>>> import numpy as np
>>> np.set_printoptions(precision=2, suppress=True, linewidth=200)
>>> C = np.array([[0, 2, 0, 0], [0, 0, 2, 0]])
>>> rng = np.random.default_rng(51007)
>>> A = rng.normal(size=(29, 2)) @ C + np.array([-2, -3, 2, -1])
>>> A
array([[-2.  , -2.01, -0.71, -1.  ],
       [-2.  , -3.37,  4.95, -1.  ],
       [-2.  , -3.66, -1.2 , -1.  ],
       [-2.  , -5.29,  2.57, -1.  ],
       [-2.  , -0.64,  2.48, -1.  ],
       [-2.  ,  0.7 ,  3.01, -1.  ],
       [-2.  , -1.65, -0.24, -1.  ],
       [-2.  , -2.72,  0.5 , -1.  ],
       [-2.  , -1.43,  2.28, -1.  ],
       [-2.  , -4.03,  5.59, -1.  ],
       [-2.  , -0.38,  4.44, -1.  ],
       [-2.  , -6.42,  5.13, -1.  ],
       [-2.  ,  1.83,  1.82, -1.  ],
       [-2.  , -4.78,  4.73, -1.  ],
       [-2.  , -3.94,  0.59, -1.  ],
       [-2.  , -1.9 ,  4.25, -1.  ],
       [-2.  , -2.66,  4.07, -1.  ],
       [-2.  , -1.17,  3.2 , -1.  ],
       [-2.  , -3.81,  2.08, -1.  ],
       [-2.  ,  0.64,  0.35, -1.  ],
       [-2.  , -4.51,  1.97, -1.  ],
       [-2.  , -2.57,  0.67, -1.  ],
       [-2.  , -6.17, -2.12, -1.  ],
       [-2.  , -2.35,  2.1 , -1.  ],
       [-2.  , -4.47,  2.32, -1.  ],
       [-2.  , -4.28,  2.42, -1.  ],
       [-2.  , -2.92, -2.55, -1.  ],
       [-2.  , -3.85,  3.01, -1.  ],
       [-2.  , -3.43,  1.29, -1.  ]])
>>> # null space of dimension 1
>>> [round(float(x), 2) for x in np.linalg.svd(A, compute_uv=False)[:3]]
[24.17, 10.92, 5.48]
>>> np.argsort(-np.linalg.norm(A, axis=0).round(6), kind="stable")[:3]
array([1, 2, 0])
>>> np.linalg.cond(A) > 100
np.True_
>>> mat = np.load("test1.npy")
>>> mat
array([[1.  , 0.2 , 0.04, 0.01, 0.  , 0.  , 0.  , 0.  , 0.  , 0.  , 0.  ],
       [0.2 , 1.  , 0.2 , 0.04, 0.01, 0.  , 0.  , 0.  , 0.  , 0.  , 0.  ],
       [0.04, 0.2 , 1.  , 0.2 , 0.04, 0.01, 0.  , 0.  , 0.  , 0.  , 0.  ],
       [0.01, 0.04, 0.2 , 1.  , 0.2 , 0.04, 0.01, 0.  , 0.  , 0.  , 0.  ],
       [0.  , 0.01, 0.04, 0.2 , 1.  , 0.2 , 0.04, 0.01, 0.  , 0.  , 0.  ],
       [0.  , 0.  , 0.01, 0.04, 0.2 , 1.  , 0.2 , 0.04, 0.01, 0.  , 0.  ],
       [0.  , 0.  , 0.  , 0.01, 0.04, 0.2 , 1.  , 0.2 , 0.04, 0.01, 0.  ],
       [0.  , 0.  , 0.  , 0.  , 0.01, 0.04, 0.2 , 1.  , 0.2 , 0.04, 0.01],
       [0.  , 0.  , 0.  , 0.  , 0.  , 0.01, 0.04, 0.2 , 1.  , 0.2 , 0.04],
       [0.  , 0.  , 0.  , 0.  , 0.  , 0.  , 0.01, 0.04, 0.2 , 1.  , 0.2 ],
       [0.  , 0.  , 0.  , 0.  , 0.  , 0.  , 0.  , 0.01, 0.04, 0.2 , 1.  ]])
>>> w, vecs = np.linalg.eigh(mat)
>>> vec = np.array([8, 8, -9, 0, 7, -7, -8, 9, 1, -5, -1])
>>> np.round(vecs * np.maximum(w, 0) @ vecs.T, 2) + 0
array([[1.  , 0.2 , 0.04, 0.01, 0.  , 0.  , 0.  , 0.  , 0.  , 0.  , 0.  ],
       [0.2 , 1.  , 0.2 , 0.04, 0.01, 0.  , 0.  , 0.  , 0.  , 0.  , 0.  ],
       [0.04, 0.2 , 1.  , 0.2 , 0.04, 0.01, 0.  , 0.  , 0.  , 0.  , 0.  ],
       [0.01, 0.04, 0.2 , 1.  , 0.2 , 0.04, 0.01, 0.  , 0.  , 0.  , 0.  ],
       [0.  , 0.01, 0.04, 0.2 , 1.  , 0.2 , 0.04, 0.01, 0.  , 0.  , 0.  ],
       [0.  , 0.  , 0.01, 0.04, 0.2 , 1.  , 0.2 , 0.04, 0.01, 0.  , 0.  ],
       [0.  , 0.  , 0.  , 0.01, 0.04, 0.2 , 1.  , 0.2 , 0.04, 0.01, 0.  ],
       [0.  , 0.  , 0.  , 0.  , 0.01, 0.04, 0.2 , 1.  , 0.2 , 0.04, 0.01],
       [0.  , 0.  , 0.  , 0.  , 0.  , 0.01, 0.04, 0.2 , 1.  , 0.2 , 0.04],
       [0.  , 0.  , 0.  , 0.  , 0.  , 0.  , 0.01, 0.04, 0.2 , 1.  , 0.2 ],
       [0.  , 0.  , 0.  , 0.  , 0.  , 0.  , 0.  , 0.01, 0.04, 0.2 , 1.  ]])
>>> np.linalg.eigvalsh(mat[1:, 1:])
array([0.67, 0.7 , 0.75, 0.81, 0.89, 0.99, 1.11, 1.25, 1.38, 1.47])
>>> np.round(vecs * np.sqrt(w) @ vecs.T, 2) + 0
array([[0.99, 0.1 , 0.01, 0.  , 0.  , 0.  , 0.  , 0.  , 0.  , 0.  , 0.  ],
       [0.1 , 0.99, 0.1 , 0.01, 0.  , 0.  , 0.  , 0.  , 0.  , 0.  , 0.  ],
       [0.01, 0.1 , 0.99, 0.1 , 0.01, 0.  , 0.  , 0.  , 0.  , 0.  , 0.  ],
       [0.  , 0.01, 0.1 , 0.99, 0.1 , 0.01, 0.  , 0.  , 0.  , 0.  , 0.  ],
       [0.  , 0.  , 0.01, 0.1 , 0.99, 0.1 , 0.01, 0.  , 0.  , 0.  , 0.  ],
       [0.  , 0.  , 0.  , 0.01, 0.1 , 0.99, 0.1 , 0.01, 0.  , 0.  , 0.  ],
       [0.  , 0.  , 0.  , 0.  , 0.01, 0.1 , 0.99, 0.1 , 0.01, 0.  , 0.  ],
       [0.  , 0.  , 0.  , 0.  , 0.  , 0.01, 0.1 , 0.99, 0.1 , 0.01, 0.  ],
       [0.  , 0.  , 0.  , 0.  , 0.  , 0.  , 0.01, 0.1 , 0.99, 0.1 , 0.01],
       [0.  , 0.  , 0.  , 0.  , 0.  , 0.  , 0.  , 0.01, 0.1 , 0.99, 0.1 ],
       [0.  , 0.  , 0.  , 0.  , 0.  , 0.  , 0.  , 0.  , 0.01, 0.1 , 0.99]])
>>> vec @ mat @ vec
np.float64(432.88)
>>> round(vec @ mat @ vec / (vec @ vec), 2), round(float(w[0]), 2), round(float(w[-1]), 2)
(np.float64(0.9), 0.67, 1.47)
>>> np.round(vecs * np.abs(w) @ vecs.T, 2) + 0
array([[1.  , 0.2 , 0.04, 0.01, 0.  , 0.  , 0.  , 0.  , 0.  , 0.  , 0.  ],
       [0.2 , 1.  , 0.2 , 0.04, 0.01, 0.  , 0.  , 0.  , 0.  , 0.  , 0.  ],
       [0.04, 0.2 , 1.  , 0.2 , 0.04, 0.01, 0.  , 0.  , 0.  , 0.  , 0.  ],
       [0.01, 0.04, 0.2 , 1.  , 0.2 , 0.04, 0.01, 0.  , 0.  , 0.  , 0.  ],
       [0.  , 0.01, 0.04, 0.2 , 1.  , 0.2 , 0.04, 0.01, 0.  , 0.  , 0.  ],
       [0.  , 0.  , 0.01, 0.04, 0.2 , 1.  , 0.2 , 0.04, 0.01, 0.  , 0.  ],
       [0.  , 0.  , 0.  , 0.01, 0.04, 0.2 , 1.  , 0.2 , 0.04, 0.01, 0.  ],
       [0.  , 0.  , 0.  , 0.  , 0.01, 0.04, 0.2 , 1.  , 0.2 , 0.04, 0.01],
       [0.  , 0.  , 0.  , 0.  , 0.  , 0.01, 0.04, 0.2 , 1.  , 0.2 , 0.04],
       [0.  , 0.  , 0.  , 0.  , 0.  , 0.  , 0.01, 0.04, 0.2 , 1.  , 0.2 ],
       [0.  , 0.  , 0.  , 0.  , 0.  , 0.  , 0.  , 0.01, 0.04, 0.2 , 1.  ]])
